$ python -q
>>> import numpy as np
>>> import numpy.linalg as la
>>> np.set_printoptions(suppress=True, linewidth=140)
>>> W2 = np.array([[2, 1, 1, 2, 1, 2, 0, 2, 3, 0, 3, 3],
...     [2, 3, 3, 3, 3, 1, 3, 1, 0, 0, 0, 0]])
>>> rng = np.random.default_rng(8081)
>>> F = rng.normal(size=(42, 2)) @ W2 + np.array([-3, 3, -1, 3, 1, -3, -2, -2, 3, -1, -1, -2])
>>> print(F.round(1) + 0)
[[-1.9  5.5  1.5  5.1  3.5 -2.9  1.  -1.9  1.6 -1.  -2.4 -3.4]
 [-3.5  4.7  0.7  3.5  2.7 -4.5  0.9 -3.5 -0.7 -1.  -4.7 -5.7]
 [-1.4  4.   0.   4.7  2.  -1.4 -1.8 -0.4  5.3 -1.   1.3  0.3]
 [-1.   5.   1.   5.5  3.  -1.5 -0.5 -0.5  4.4 -1.   0.4 -0.6]
 [-0.8  5.8  1.8  6.   3.8 -1.6  0.5 -0.6  3.8 -1.  -0.2 -1.2]
 [ 1.8  7.5  3.5  8.9  5.5  0.7  1.2  1.7  7.  -1.   3.   2. ]
 [-2.4  3.  -1.   3.5  1.  -2.3 -2.4 -1.3  4.3 -1.   0.3 -0.7]
 [-2.8 -0.2 -4.2  1.5 -2.2 -1.2 -6.9 -0.2  8.2 -1.   4.2  3.2]
 [ 0.1  8.3  4.3  8.   6.3 -1.7  3.6 -0.7  2.1 -1.  -1.9 -2.9]
 [-1.6  5.   1.   5.1  3.  -2.3  0.  -1.3  3.1 -1.  -0.9 -1.9]
 [-0.4  5.1  1.1  6.   3.1 -0.8 -0.8  0.2  5.8 -1.   1.8  0.8]
 [-5.9 -2.3 -6.3 -1.8 -4.3 -3.9 -7.9 -2.9  4.6 -1.   0.6 -0.4]
 [-2.6  4.   0.   3.8  2.  -3.1 -0.7 -2.1  2.3 -1.  -1.7 -2.7]
 [-0.9  3.3 -0.7  4.7  1.3 -0.5 -3.2  0.5  7.3 -1.   3.3  2.3]
 [-8.4 -2.8 -6.8 -3.9 -4.8 -6.8 -6.7 -5.8 -0.4 -1.  -4.4 -5.4]
 [-0.7  7.   3.   6.7  5.  -2.2  2.3 -1.2  2.1 -1.  -1.9 -2.9]
 [-0.2  7.7  3.7  7.4  5.7 -1.9  3.  -0.9  2.2 -1.  -1.8 -2.8]
 [-2.6  4.6  0.6  4.1  2.6 -3.3  0.2 -2.3  1.4 -1.  -2.6 -3.6]
 [-0.1  3.1 -0.9  5.2  1.1  0.6 -4.1  1.6  9.5 -1.   5.5  4.5]
 [-5.7  1.3 -2.7  0.1 -0.7 -5.5 -2.5 -4.5 -0.6 -1.  -4.6 -5.6]
 [ 0.5  4.7  0.7  6.5  2.7  0.5 -2.1  1.5  8.3 -1.   4.3  3.3]
 [-1.7  4.7  0.7  4.9  2.7 -2.2 -0.4 -1.2  3.4 -1.  -0.6 -1.6]
 [-0.1  5.3  1.3  6.3  3.3 -0.5 -0.8  0.5  6.2 -1.   2.2  1.2]
 [-2.4  3.1 -0.9  3.5  1.1 -2.3 -2.3 -1.3  4.2 -1.   0.2 -0.8]
 [-4.   3.8 -0.2  2.6  1.8 -4.6 -0.1 -3.6 -0.4 -1.  -4.4 -5.4]
 [-1.7  4.3  0.3  4.6  2.3 -2.  -1.  -1.   4.  -1.   0.  -1. ]
 [ 0.7  5.6  1.6  7.   3.6  0.3 -0.9  1.3  7.3 -1.   3.3  2.3]
 [-6.2  1.6 -2.4 -0.1 -0.4 -6.3 -1.7 -5.3 -2.1 -1.  -6.1 -7.1]
 [ 2.6  9.6  5.6 10.5  7.6  0.7  3.7  1.7  5.7 -1.   1.7  0.7]
 [-3.   6.   2.   4.5  4.  -4.4  2.4 -3.4 -1.3 -1.  -5.3 -6.3]
 [-6.8  1.3 -2.7 -0.7 -0.7 -6.9 -1.8 -5.9 -3.  -1.  -7.  -8. ]
 [-7.7 -3.2 -7.2 -3.6 -5.2 -5.8 -7.7 -4.8  1.7 -1.  -2.3 -3.3]
 [ 0.8  5.2  1.2  6.9  3.2  0.6 -1.5  1.6  8.1 -1.   4.1  3.1]
 [ 0.3  6.   2.   7.   4.  -0.3  0.   0.7  6.  -1.   2.   1. ]
 [ 0.2  5.3  1.3  6.6  3.3 -0.2 -0.9  0.8  6.7 -1.   2.7  1.7]
 [-0.8  7.   3.   6.7  5.  -2.2  2.4 -1.2  2.  -1.  -2.  -3. ]
 [-4.2  0.9 -3.1  1.1 -1.1 -3.4 -4.3 -2.4  3.6 -1.  -0.4 -1.4]
 [ 1.5  6.1  2.1  7.9  4.1  1.1 -0.7  2.1  8.5 -1.   4.5  3.5]
 [-1.6  7.4  3.4  6.3  5.4 -3.4  3.5 -2.4 -0.3 -1.  -4.3 -5.3]
 [-7.4 -0.9 -4.9 -2.2 -2.9 -6.5 -4.6 -5.5 -1.  -1.  -5.  -6. ]
 [-2.6  4.1  0.1  3.9  2.1 -3.1 -0.6 -2.1  2.2 -1.  -1.8 -2.8]
 [-4.9  0.9 -3.1  0.5 -1.1 -4.4 -3.7 -3.4  1.8 -1.  -2.2 -3.2]]
>>> left, sigma, VT = la.svd(F)
>>> print(sigma.round(1) + 0)
[58.6 46.2 33.3  0.   0.   0.   0.   0.   0.   0.   0.   0. ]
>>> print(np.argmax(sigma[:-1] / (sigma[1:] + 1e-6)) + 1)
3
>>> Y = left[:, :3] @ np.diag(sigma[:3]) @ VT[:3]
>>> print(round(float(np.abs(F - Y).max()), 1))
0.0
>>> print(la.matrix_rank(F, rtol=0.05))
3
>>> print(round(la.norm(F - Y, 2), 1), round(float(sigma[3]), 1))
0.0 0.0
>>> print(round(la.norm(F - Y) / la.norm(F), 1))
0.0
>>> print(la.matrix_rank(Y))
3
